In [1]: import numpy as np

In [2]: from numpy import linalg as LA

In [3]: np.set_printoptions(precision=2, suppress=True, linewidth=200, sign=" ")

In [4]: out = np.array([[0, 1, -3, 0], [-2, 1, 2, -3], [3, -1, -1, 1], [3, -1, 3, 3]])

In [5]: J = np.tril(out)

In [6]: print(J)
[[ 0  0  0  0]
 [-2  1  0  0]
 [ 3 -1 -1  0]
 [ 3 -1  3  3]]

In [7]: Uu, sigma, Vt = LA.svd(J)

In [8]: print(sigma.round(2) + 0)
[ 5.78  3.22  0.45  0.  ]

In [9]: out = Uu[:, :3] @ np.diag(sigma[:3]) @ Vt[:3]

In [10]: print(round(np.abs(J - out).max(), 2))
0.0

In [11]: print((J - J.T) / 2)
[[ 0.   1.  -1.5 -1.5]
 [-1.   0.   0.5  0.5]
 [ 1.5 -0.5  0.  -1.5]
 [ 1.5 -0.5  1.5  0. ]]

In [12]: print(J @ J)
[[ 0  0  0  0]
 [-2  1  0  0]
 [-1  0  1  0]
 [20 -7  6  9]]

In [13]: print(np.trace(J))
3

In [14]: print(round(float(np.abs(LA.eigvals(J)).max()), 2))
3.0

In [15]: print(np.allclose(J @ J.T, J.T @ J))
False

In [16]: print(LA.matrix_power(J, 3))
[[  0   0   0   0]
 [ -2   1   0   0]
 [  3  -1  -1   0]
 [ 59 -22  21  27]]

In [17]: F = np.load("dump.npy")

In [18]: print(F)
[[ 18  12  12   9   6   6]
 [ 16   2   4   8   1   2]
 [  4   4  12   2   2   6]
 [  0   0   0  18  12  12]
 [  0   0   0  16   2   4]
 [  0   0   0   4   4  12]]

In [19]: r0, r1 = F[5], F[0]

In [20]: print(r0 @ r1)
132

In [21]: p = (r0 @ r1) / (r0 @ r0) * r0

In [22]: print(np.outer(r0, r1))
[[   0    0    0    0    0    0]
 [   0    0    0    0    0    0]
 [   0    0    0    0    0    0]
 [  72   48   48   36   24   24]
 [  72   48   48   36   24   24]
 [ 216  144  144  108   72   72]]

In [23]: print((r1 - p) @ r0)
0.0

In [24]: print(r1 - p)
[18. 12. 12.  6.  3. -3.]

In [25]: print(round(LA.norm(r0 + r1) ** 2 + LA.norm(r0 - r1) ** 2, 2))
1882.0

In [26]: print(LA.matrix_rank(np.outer(r0, r1)))
1

In [27]: Q, R = LA.qr(F)

In [28]: print(np.round(Q.T @ Q, 2) + 0)
[[ 1.  0.  0.  0.  0.  0.]
 [ 0.  1.  0.  0.  0.  0.]
 [ 0.  0.  1.  0.  0.  0.]
 [ 0.  0.  0.  1.  0.  0.]
 [ 0.  0.  0.  0.  1.  0.]
 [ 0.  0.  0.  0.  0.  1.]]

In [29]: print(R.round(2) + 0)
[[-24.41 -10.81 -13.44 -12.21  -5.41  -6.72]
 [  0.     6.86   7.98   0.     3.43   3.99]
 [  0.     0.     7.74   0.     0.     3.87]
 [  0.     0.     0.   -24.41 -10.81 -13.44]
 [  0.     0.     0.     0.     6.86   7.98]
 [  0.     0.     0.     0.     0.     7.74]]

In [30]: E = np.loadtxt("test14.csv", delimiter=",")

In [31]: print(E)
[[ 0.44  0.22  0.33]
 [ 0.45  0.45  0.09]
 [ 0.09  0.36  0.55]]

In [32]: rng = np.random.default_rng(646)

In [33]: out = E + rng.integers(-2, 3, (3, 1)) @ rng.integers(-2, 3, (1, 3))

In [34]: print(out)
[[ 0.44  0.22  0.33]
 [ 0.45  0.45  0.09]
 [-1.91 -3.64 -3.45]]

In [35]: print(LA.svd(out - E, compute_uv=False))
[ 6.  0.  0.]

In [36]: print(np.abs(out - E).sum(axis=1))
[  0.   0.  10.]

In [37]: Uu, sigma, Vt = LA.svd(E, full_matrices=False)

In [38]: print(np.cumsum(sigma ** 2) / np.sum(sigma ** 2))
[ 0.82  0.97  1.  ]

In [39]: print(np.round(np.sqrt((sigma ** 2).sum()), 2), round(LA.norm(E), 2))
1.1 1.1

In [40]: print(np.abs(Uu[:, 0]).round(6).argmax())
1

In [41]: print((sigma > 1e-8).sum())
3

In [42]: print(round(LA.norm(E, "nuc"), 2))
1.62

In [43]: Q, R = LA.qr(E)

In [44]: print(Q @ R)
[[ 0.44  0.22  0.33]
 [ 0.45  0.45  0.09]
 [ 0.09  0.36  0.55]]

In [45]: print(np.allclose(R.T @ R, E.T @ E))
True

In [46]: print(np.abs(np.diag(R)))
[ 0.64  0.33  0.39]

In [47]: print(Q)
[[-0.69  0.43  0.58]
 [-0.71 -0.25 -0.66]
 [-0.14 -0.87  0.47]]

In [48]: print(round(float(abs(R[0, 0])), 2), round(LA.norm(E[:, 0]), 2))
0.64 0.64

In [49]: print(Q.shape, R.shape)
(3, 3) (3, 3)

In [50]: W0 = np.load("a.npy")

In [51]: print(W0)
[[ 4  0  3  0  5  5]
 [ 5  4  0  3  0  5]
 [ 5  5  4  0  3  0]
 [ 0  5  5  4  0  3]
 [ 3  0  5  5  4  0]
 [ 0  3  0  5  5  4]]

In [52]: w1 = np.array([[2, 0, 2, 2, 2],
    ...:     [0, 1, 0, 2, 1],
    ...:     [0, 1, 1, 2, 2],
    ...:     [0, 1, 2, 0, 1],
    ...:     [1, 2, 0, 2, 0],
    ...:     [2, 0, 2, 0, 2]])

In [53]: coef = np.array([1, 0, 1, 1, 2])

In [54]: act = np.maximum(W0 @ w1 + coef, 0)

In [55]: print(LA.matrix_rank(act))
5

In [56]: print((act > 0).astype(int))
[[ 1  1  1  1  1]
 [ 1  1  1  1  1]
 [ 1  1  1  1  1]
 [ 1  1  1  1  1]
 [ 1  1  1  1  1]
 [ 1  1  1  1  1]]

In [57]: basis = np.array([[2, -2], [0, 2], [3, 3], [2, 0], [3, -1]])

In [58]: print((act @ basis).round(6).argmax(axis=1))
[ 0  0  0  0  0  0]

In [59]: print(W0.reshape(2, -1))
[[ 4  0  3  0  5  5  5  4  0  3  0  5  5  5  4  0  3  0]
 [ 0  5  5  4  0  3  3  0  5  5  4  0  0  3  0  5  5  4]]

In [60]: print(W0.ravel(order="F"))
[ 4  5  5  0  3  0  0  4  5  5  0  3  3  0  4  5  5  0  0  3  0  4  5  5  5  0  3  0  4  5  5  5  0  3  0  4]

In [61]: T = W0.reshape(6, 2, -1)

In [62]: print(T.transpose(1, 0, 2))
[[[ 4  0  3]
  [ 5  4  0]
  [ 5  5  4]
  [ 0  5  5]
  [ 3  0  5]
  [ 0  3  0]]

 [[ 0  5  5]
  [ 3  0  5]
  [ 0  3  0]
  [ 4  0  3]
  [ 5  4  0]
  [ 5  5  4]]]

In [63]: print(np.einsum("ihd,jhd->hij", T, T).shape)
(2, 6, 6)

In [64]: print(T[:, 0])
[[ 4  0  3]
 [ 5  4  0]
 [ 5  5  4]
 [ 0  5  5]
 [ 3  0  5]
 [ 0  3  0]]

In [65]: idx = rng.permutation(6)

In [66]: print(idx)
[ 2  3  1  4  0  5]

In [67]: out = W0[idx][:, idx]

In [68]: print(np.sort(np.abs(LA.eigvals(out))))
[  3.61   3.61   6.56   6.56   7.    17.  ]

In [69]: print(out)
[[ 4  0  5  3  5  0]
 [ 5  4  5  0  0  3]
 [ 0  3  4  0  5  5]
 [ 5  5  0  4  3  0]
 [ 3  0  0  5  4  5]
 [ 0  5  3  5  0  4]]

In [70]: T = np.stack([out, 3 * out, out[::-1]])

In [71]: print((T @ out.T).shape)
(3, 6, 6)

In [72]: print(T.sum(axis=0))
[[ 16   5  23  17  20   4]
 [ 23  16  20   5   4  17]
 [  5  17  16   4  23  20]
 [ 20  23   4  16  17   5]
 [ 17   4   5  20  16  23]
 [  4  20  17  23   5  16]]

In [73]: print(LA.matrix_rank(T))
[ 6  6  6]

In [74]: out = W0 + rng.integers(-2, 3, (6, 1)) @ rng.integers(-2, 3, (1, 6))

In [75]: print(out)
[[ 4  0  3  0  5  5]
 [ 3  2  0  5  2  5]
 [ 5  5  4  0  3  0]
 [-2  3  5  6  2  3]
 [ 2 -1  5  6  5  0]
 [ 0  3  0  5  5  4]]

In [76]: print(np.abs(out - W0).sum(axis=1))
[ 0  8  0  8  4  0]

In [77]: print(LA.matrix_rank(out - W0, tol=1e-8))
1

In [78]: print(np.round(LA.svd(out - W0, compute_uv=False), 2) + 0)
[ 6.  0.  0.  0.  0.  0.]

In [79]: X = np.diag(np.array([-2, -1, 1]))

In [80]: print(X)
[[-2  0  0]
 [ 0 -1  0]
 [ 0  0  1]]

In [81]: print(np.sort(LA.eigvals(X)))
[-2. -1.  1.]

In [82]: x0 = np.array([1, 2, -2])

In [83]: target = X @ x0

In [84]: print(target)
[-2 -2 -2]

In [85]: print(LA.solve(X.T, X[1]))
[-0.  1.  0.]

In [86]: print(LA.solve(X, -1 * target))
[-1. -2.  2.]

In [87]: r0 = np.array([3, 4, -2, 0, 1, 3])

In [88]: data = np.array([np.roll(r0, i) for i in range(6)])

In [89]: print(data)
[[ 3  4 -2  0  1  3]
 [ 3  3  4 -2  0  1]
 [ 1  3  3  4 -2  0]
 [ 0  1  3  3  4 -2]
 [-2  0  1  3  3  4]
 [ 4 -2  0  1  3  3]]

In [90]: Q, V = LA.qr(data[:, :5])[0], LA.qr(data[:, 5:])[0]

In [91]: sigma = LA.svd(Q.T @ V, compute_uv=False)

In [92]: print(np.degrees(np.arccos(sigma.clip(0, 1))))
[ 50.62]

In [93]: print((sigma > 0.9).sum())
0

In [94]: print(round(LA.det(W0), 2))
66521.0

In [95]: print(np.trace(W0))
24

In [96]: idx = rng.permutation(6)

In [97]: out = data[:, idx] * rng.choice([-1, 1], 6)

In [98]: print(out)
[[-4  3  1 -3 -2  0]
 [-3  1  0 -3  4 -2]
 [-3  0 -2 -1  3  4]
 [-1 -2  4  0  3  3]
 [ 0  4  3  2  1  3]
 [ 2  3  3 -4  0  1]]

In [99]: Uu, _, Vt = LA.svd(data.T @ out)

In [100]: print(np.round(Uu @ Vt, 2) + 0)
[[ 0.  0.  0. -1.  0.  0.]
 [-1.  0.  0.  0.  0.  0.]
 [ 0.  0.  0.  0.  1.  0.]
 [ 0.  0.  0.  0.  0.  1.]
 [ 0.  0.  1.  0.  0.  0.]
 [ 0.  1.  0.  0.  0.  0.]]

In [101]: print(idx)
[ 1  5  4  0  2  3]

In [102]: arr = np.eye(6, dtype=int)[rng.permutation(6)]

In [103]: print(arr)
[[ 0  1  0  0  0  0]
 [ 0  0  1  0  0  0]
 [ 0  0  0  0  1  0]
 [ 0  0  0  1  0  0]
 [ 1  0  0  0  0  0]
 [ 0  0  0  0  0  1]]

In [104]: x0 = np.array([2, -1, 3, -2, 3, -3])

In [105]: print(6 - LA.matrix_rank(arr - np.eye(6), tol=1e-8))
3

In [106]: print(arr.T @ (arr @ x0))
[ 2 -1  3 -2  3 -3]

In [107]: print(np.abs(LA.eigvals(arr)))
[ 1.  1.  1.  1.  1.  1.]

In [108]: print([p for p in range(1, 25) if np.allclose(LA.matrix_power(arr, p), np.eye(6))])
[4, 8, 12, 16, 20, 24]

In [109]: print(LA.inv(arr))
[[ 0.  0.  0.  0.  1.  0.]
 [ 1.  0.  0.  0.  0.  0.]
 [ 0.  1.  0.  0.  0.  0.]
 [ 0.  0.  0.  1.  0.  0.]
 [ 0.  0.  1.  0.  0.  0.]
 [ 0.  0.  0.  0.  0.  1.]]

In [110]: print(arr @ np.ones(6))
[ 1.  1.  1.  1.  1.  1.]

In [111]: p = np.eye(6)[1]

In [112]: for _ in range(7):
     ...:     p = p @ arr
     ...:     print(p.round(2))
     ...: 
[ 0.  0.  1.  0.  0.  0.]
[ 0.  0.  0.  0.  1.  0.]
[ 1.  0.  0.  0.  0.  0.]
[ 0.  1.  0.  0.  0.  0.]
[ 0.  0.  1.  0.  0.  0.]
[ 0.  0.  0.  0.  1.  0.]
[ 1.  0.  0.  0.  0.  0.]

In [113]: print(np.flatnonzero(LA.matrix_power((arr != 0) + (arr.T != 0) + np.eye(6), 6)[4]))
[ 0  1  2  4]

In [114]: print((LA.matrix_power((arr != 0) + (arr.T != 0) + np.eye(6), 6) > 0).astype(int))
[[ 1  1  1  0  1  0]
 [ 1  1  1  0  1  0]
 [ 1  1  1  0  1  0]
 [ 0  0  0  1  0  0]
 [ 1  1  1  0  1  0]
 [ 0  0  0  0  0  1]]

In [115]: print((arr != 0).astype(int))
[[ 0  1  0  0  0  0]
 [ 0  0  1  0  0  0]
 [ 0  0  0  0  1  0]
 [ 0  0  0  1  0  0]
 [ 1  0  0  0  0  0]
 [ 0  0  0  0  0  1]]

In [116]: print(round(LA.det(arr), 2))
-1.0

In [117]: out = arr / LA.norm(arr, axis=1, keepdims=True)

In [118]: gram = out @ out.T

In [119]: print((gram - 2 * np.eye(6)).round(6).argmax(axis=1))
[ 1  0  0  0  0  0]

In [120]: print(LA.norm(out, axis=1))
[ 1.  1.  1.  1.  1.  1.]

In [121]: print((np.abs(gram) > 0.9).astype(int))
[[ 1  0  0  0  0  0]
 [ 0  1  0  0  0  0]
 [ 0  0  1  0  0  0]
 [ 0  0  0  1  0  0]
 [ 0  0  0  0  1  0]
 [ 0  0  0  0  0  1]]

In [122]: idx = rng.integers(0, 2, 4)

In [123]: feats = (idx[:, None] == idx) * 2 + np.eye(4)

In [124]: print(feats)
[[ 3.  0.  2.  0.]
 [ 0.  3.  0.  2.]
 [ 2.  0.  3.  0.]
 [ 0.  2.  0.  3.]]

In [125]: print(np.allclose(feats @ feats.T, feats.T @ feats))
True

In [126]: print(np.fft.fft(feats[0]))
[ 5.+0.j  1.+0.j  5.+0.j  1.+0.j]
